In [1]: import numpy as np

In [2]: np.set_printoptions(precision=2, suppress=True, linewidth=200, sign=" ")

In [3]: def rnd(a):
   ...:     return np.round(a, 2) + 0
   ...: 

In [4]: m1 = np.load("data.npy")

In [5]: m1
Out[5]: 
array([[  7.,   0.,   6.,  10., -10.,  -6., -10.,  -8.],
       [  0.,   3.,   0.,   0.,   0.,   0.,   0.,   0.],
       [  6.,   0.,  12.,  15., -15.,  -9., -15., -12.],
       [ 10.,   0.,  15.,  28., -25., -15., -25., -20.],
       [-10.,   0., -15., -25.,  28.,  15.,  25.,  20.],
       [ -6.,   0.,  -9., -15.,  15.,  12.,  15.,  12.],
       [-10.,   0., -15., -25.,  25.,  15.,  28.,  20.],
       [ -8.,   0., -12., -20.,  20.,  12.,  20.,  19.]])

In [6]: Q, vecs = np.linalg.qr(m1[:, :2])[0], np.linalg.qr(m1[:, 2:])[0]

In [7]: sigma = np.linalg.svd(Q.T @ vecs, compute_uv=False)

In [8]: rnd(np.linalg.norm(Q @ Q.T - vecs @ vecs.T, 2))
Out[8]: np.float64(1.0)

In [9]: (sigma > 0.9).sum()
Out[9]: np.int64(1)

In [10]: [round(float(x), 2) for x in np.linalg.svd(m1, compute_uv=False)[:3]]
Out[10]: [116.0, 3.0, 3.0]

In [11]: np.argsort(-np.linalg.norm(m1, axis=0).round(6), kind="stable")[:3]
Out[11]: array([ 3,  4,  6])

In [12]: rnd(np.linalg.norm(m1, 2) / np.linalg.norm(m1))
Out[12]: np.float64(1.0)

In [13]: np.linalg.cond(m1) > 100
Out[13]: np.False_

In [14]: X = np.loadtxt("out1.csv", delimiter=",")

In [15]: X
Out[15]: 
array([[ 7., -2.,  6., -9.],
       [-9.,  7., -2.,  6.],
       [ 6., -9.,  7., -2.],
       [-2.,  6., -9.,  7.]])

In [16]: r0 = np.array([3, 2, -1, 0])

In [17]: A2 = X + np.outer(r0, np.eye(4)[0])

In [18]: np.linalg.matrix_rank(np.linalg.inv(A2) - np.linalg.inv(X), tol=1e-8)
Out[18]: np.int64(1)
